In [1]: import numpy as np

In [2]: import numpy.linalg as la

In [3]: np.set_printoptions(precision=3, suppress=True, linewidth=120, sign=" ")

In [4]: def rnd(a):
   ...:     return np.round(a, 3) + 0
   ...: 

In [5]: m1 = np.load("sample16.npy")

In [6]: m1
Out[6]: 
array([[ 0,  0,  0,  0,  0,  0,  0,  0],
       [ 4,  4,  8,  3,  0,  3,  2,  3],
       [ 2,  3,  5,  3,  3,  5,  3,  3],
       [ 2,  1,  5,  0,  0,  3,  1,  0],
       [ 3,  5,  6,  4,  2,  6,  3,  1],
       [ 2,  4,  6,  3,  0,  3,  1,  3],
       [ 1,  1,  3,  1,  0,  2,  1,  3],
       [ 1,  2,  2,  2,  3,  3,  2,  0],
       [ 4,  1,  2,  2,  2,  2,  4,  1],
       [ 2,  1,  5,  0,  0,  3,  1,  0],
       [ 4,  6,  5,  6,  5,  6,  5,  1],
       [ 2,  0,  2,  0,  0,  0,  1,  0],
       [ 1,  2,  2,  2,  3,  3,  2,  0],
       [ 0,  0,  0,  0,  0,  0,  0,  0],
       [ 0,  0,  0,  0,  0,  0,  0,  0],
       [ 4,  4,  7,  4,  1,  6,  0,  0],
       [ 3,  3,  6,  3,  2,  7,  4,  4],
       [ 4,  3,  5,  5,  4,  4,  7,  5],
       [ 2,  4,  6,  3,  0,  3,  1,  3],
       [ 5,  4,  5,  4,  2,  3,  4,  1],
       [ 2,  1,  0,  2,  2,  2,  3,  1],
       [ 5,  6,  9,  6,  4,  9,  2,  0],
       [ 3,  1,  5,  1,  0,  2,  2,  3],
       [ 3,  2,  2,  4,  4,  2,  6,  2],
       [ 4,  1,  4,  3,  1,  4,  1,  3],
       [ 1,  3,  3,  2,  0,  1,  0,  0],
       [ 2,  1,  5,  0,  0,  3,  1,  0],
       [ 2,  0,  2,  0,  0,  0,  1,  0],
       [ 5,  4,  8,  6,  6,  8,  5,  1]])

In [7]: cov = np.cov(m1, rowvar=False)

In [8]: np.median(m1, axis=0)
Out[8]: array([ 2.,  2.,  5.,  2.,  1.,  3.,  2.,  1.])

In [9]: np.argwhere(np.triu(np.abs(np.corrcoef(m1.T)) > 0.8, 1))
Out[9]: 
array([[ 1,  3],
       [ 4,  6]])

In [10]: cov.shape
Out[10]: (8, 8)

In [11]: arr = np.load("a.npy")

In [12]: arr
Out[12]: 
array([[ 1, -2,  4, -8],
       [ 1, -1,  1, -1],
       [ 1,  0,  0,  0]])

In [13]: rng = np.random.default_rng(88)

In [14]: M2 = arr + rng.integers(-2, 3, (3, 1)) @ rng.integers(-2, 3, (1, 4))

In [15]: M2
Out[15]: 
array([[ 1, -2,  4, -8],
       [ 0, -2,  0, -3],
       [ 3,  2,  2,  4]])

In [16]: la.matrix_rank(M2 - arr, tol=1e-8)
Out[16]: np.int64(1)

In [17]: np.abs(M2 - arr).sum(axis=1)
Out[17]: array([  0,   5,  10])

In [18]: left, sig, Vh = la.svd(arr, full_matrices=False)

In [19]: rnd(left.T @ arr @ Vh.T)
Out[19]: 
array([[ 9.365,  0.   ,  0.   ],
       [ 0.   ,  1.404,  0.   ],
       [ 0.   ,  0.   ,  0.569]])

In [20]: rnd(Vh @ Vh.T)
Out[20]: 
array([[ 1.,  0.,  0.],
       [ 0.,  1.,  0.],
       [ 0.,  0.,  1.]])

In [21]: rnd(left.T @ left)
Out[21]: 
array([[ 1.,  0.,  0.],
       [ 0.,  1.,  0.],
       [ 0.,  0.,  1.]])

In [22]: rnd(sig / sig[0])
Out[22]: array([ 1.   ,  0.15 ,  0.061])

In [23]: M2 = arr / np.sqrt((arr ** 2).mean(axis=1, keepdims=True))

In [24]: la.matrix_rank(M2) == la.matrix_rank(arr)
Out[24]: np.True_

In [25]: M2[1]
Out[25]: array([ 1., -1.,  1., -1.])

In [26]: rnd(la.norm(M2, axis=1))
Out[26]: array([ 2.,  2.,  2.])

In [27]: arr - arr.mean(axis=1, keepdims=True)
Out[27]: 
array([[ 2.25, -0.75,  5.25, -6.75],
       [ 1.  , -1.  ,  1.  , -1.  ],
       [ 0.75, -0.25, -0.25, -0.25]])

In [28]: th = np.radians(15)

In [29]: r_ = np.eye(4)

In [30]: r_[2, 2] = r_[1, 1] = np.cos(th)

In [31]: r_[2, 1], r_[1, 2] = -np.sin(th), np.sin(th)

In [32]: rnd(r_)
Out[32]: 
array([[ 1.   ,  0.   ,  0.   ,  0.   ],
       [ 0.   ,  0.966,  0.259,  0.   ],
       [ 0.   , -0.259,  0.966,  0.   ],
       [ 0.   ,  0.   ,  0.   ,  1.   ]])

In [33]: M2 = arr @ r_.T

In [34]: np.allclose(la.norm(arr, axis=1), la.norm(M2, axis=1))
Out[34]: True

In [35]: rnd(np.abs(M2 - arr).max(axis=0))
Out[35]: array([ 0.   ,  1.103,  0.381,  0.   ])

In [36]: np.allclose(arr @ arr.T, M2 @ M2.T)
Out[36]: True

In [37]: J = np.loadtxt("block5.csv", delimiter=",")

In [38]: J
Out[38]: 
array([[ 1.,  1.,  1.,  1., -1., -1., -1., -1.],
       [ 1.,  1., -1., -1., -1., -1.,  1.,  1.],
       [ 1., -1.,  1., -1.,  1., -1.,  1., -1.],
       [ 1., -1.,  1., -1., -1.,  1., -1.,  1.]])

In [39]: M2 = np.array([[-1, 2, 0],
    ...:     [1, 0, 1],
    ...:     [1, -2, 1],
    ...:     [1, 2, 1],
    ...:     [2, -1, -1],
    ...:     [0, -1, -2],
    ...:     [0, 1, -1],
    ...:     [0, 2, 2]])

In [40]: la.matrix_rank(J @ M2)
Out[40]: np.int64(3)

In [41]: cov = J.T @ J

In [42]: (J @ J.T).shape
Out[42]: (4, 4)

In [43]: np.diag(cov)
Out[43]: array([ 4.,  4.,  4.,  4.,  4.,  4.,  4.,  4.])

In [44]: cov
Out[44]: 
array([[ 4.,  0.,  2., -2., -2., -2.,  0.,  0.],
       [ 0.,  4., -2.,  2., -2., -2.,  0.,  0.],
       [ 2., -2.,  4.,  0.,  0.,  0., -2., -2.],
       [-2.,  2.,  0.,  4.,  0.,  0., -2., -2.],
       [-2., -2.,  0.,  0.,  4.,  0.,  2., -2.],
       [-2., -2.,  0.,  0.,  0.,  4., -2.,  2.],
       [ 0.,  0., -2., -2.,  2., -2.,  4.,  0.],
       [ 0.,  0., -2., -2., -2.,  2.,  0.,  4.]])

In [45]: t3 = np.stack([J, -3 * J, J[::-1]])

In [46]: np.einsum("bij,cij->bc", t3, t3)
Out[46]: 
array([[ 32., -96.,   0.],
       [-96., 288.,   0.],
       [  0.,   0.,  32.]])

In [47]: left, sig, Vh = la.svd(J, full_matrices=False)

In [48]: rnd(sig)
Out[48]: array([ 2.828,  2.828,  2.828,  2.828])

In [49]: rnd(Vh @ Vh.T)
Out[49]: 
array([[ 1.,  0.,  0.,  0.],
       [ 0.,  1.,  0.,  0.],
       [ 0.,  0.,  1.,  0.],
       [ 0.,  0.,  0.,  1.]])

In [50]: rnd(np.sqrt((sig ** 2).sum())), rnd(la.norm(J))
Out[50]: (np.float64(5.657), np.float64(5.657))

In [51]: rnd(left.T @ J @ Vh.T)
Out[51]: 
array([[ 2.828,  0.   ,  0.   ,  0.   ],
       [ 0.   ,  2.828,  0.   ,  0.   ],
       [ 0.   ,  0.   ,  2.828,  0.   ],
       [ 0.   ,  0.   ,  0.   ,  2.828]])

In [52]: np.allclose(left * sig @ Vh, J)
Out[52]: True

In [53]: rnd(sig / sig[0])
Out[53]: array([ 1.,  1.,  1.,  1.])

In [54]: left.shape, sig.shape, Vh.shape
Out[54]: ((4, 4), (4,), (4, 8))

In [55]: W0 = np.load("m.npy")

In [56]: W0
Out[56]: 
array([[ 2,  2,  2],
       [ 2,  4,  4],
       [ 2,  4,  6]])

In [57]: L = la.cholesky(W0)

In [58]: rnd(L)
Out[58]: 
array([[ 1.414,  0.   ,  0.   ],
       [ 1.414,  1.414,  0.   ],
       [ 1.414,  1.414,  1.414]])

In [59]: rnd(np.prod(np.diag(L)) ** 2), rnd(la.det(W0))
Out[59]: (np.float64(8.0), np.float64(8.0))

In [60]: z = rng.permutation(3)

In [61]: z
Out[61]: array([ 1,  2,  0])

In [62]: M2 = W0[z][:, z]

In [63]: M2
Out[63]: 
array([[ 4,  4,  2],
       [ 4,  6,  2],
       [ 2,  2,  2]])

In [64]: rnd(np.sort(np.abs(la.eigvals(M2))))
Out[64]: array([  0.616,   1.286,  10.098])

In [65]: np.allclose(M2, W0)
Out[65]: False

In [66]: rnd(la.det(M2)), rnd(la.det(W0[z]))
Out[66]: (np.float64(8.0), np.float64(8.0))

In [67]: feats = np.load("x.npy")

In [68]: feats
Out[68]: 
array([[-0.14, -1.96,  2.8 , -2.52,  0.42, -1.4 ,  0.98, -0.28],
       [ 0.05,  0.7 , -1.  ,  0.9 , -0.15,  0.5 , -0.35,  0.1 ],
       [ 0.15,  2.1 , -3.  ,  2.7 , -0.45,  1.5 , -1.05,  0.3 ],
       [-0.12, -1.68,  2.4 , -2.16,  0.36, -1.2 ,  0.84, -0.24],
       [ 0.  ,  0.  ,  0.  ,  0.  ,  0.  ,  0.  ,  0.  ,  0.  ],
       [ 0.05,  0.7 , -1.  ,  0.9 , -0.15,  0.5 , -0.35,  0.1 ],
       [ 0.18,  2.52, -3.6 ,  3.24, -0.54,  1.8 , -1.26,  0.36]])

In [69]: np.abs(np.diag(la.qr(feats)[1])) > 1e-9
Out[69]: array([ True, False, False, False, False, False, False])

In [70]: rnd(feats @ la.pinv(feats) @ feats)
Out[70]: 
array([[-0.14, -1.96,  2.8 , -2.52,  0.42, -1.4 ,  0.98, -0.28],
       [ 0.05,  0.7 , -1.  ,  0.9 , -0.15,  0.5 , -0.35,  0.1 ],
       [ 0.15,  2.1 , -3.  ,  2.7 , -0.45,  1.5 , -1.05,  0.3 ],
       [-0.12, -1.68,  2.4 , -2.16,  0.36, -1.2 ,  0.84, -0.24],
       [ 0.  ,  0.  ,  0.  ,  0.  ,  0.  ,  0.  ,  0.  ,  0.  ],
       [ 0.05,  0.7 , -1.  ,  0.9 , -0.15,  0.5 , -0.35,  0.1 ],
       [ 0.18,  2.52, -3.6 ,  3.24, -0.54,  1.8 , -1.26,  0.36]])

In [71]: la.lstsq(feats[:-1].T, feats[-1])[2]
Out[71]: np.int32(1)
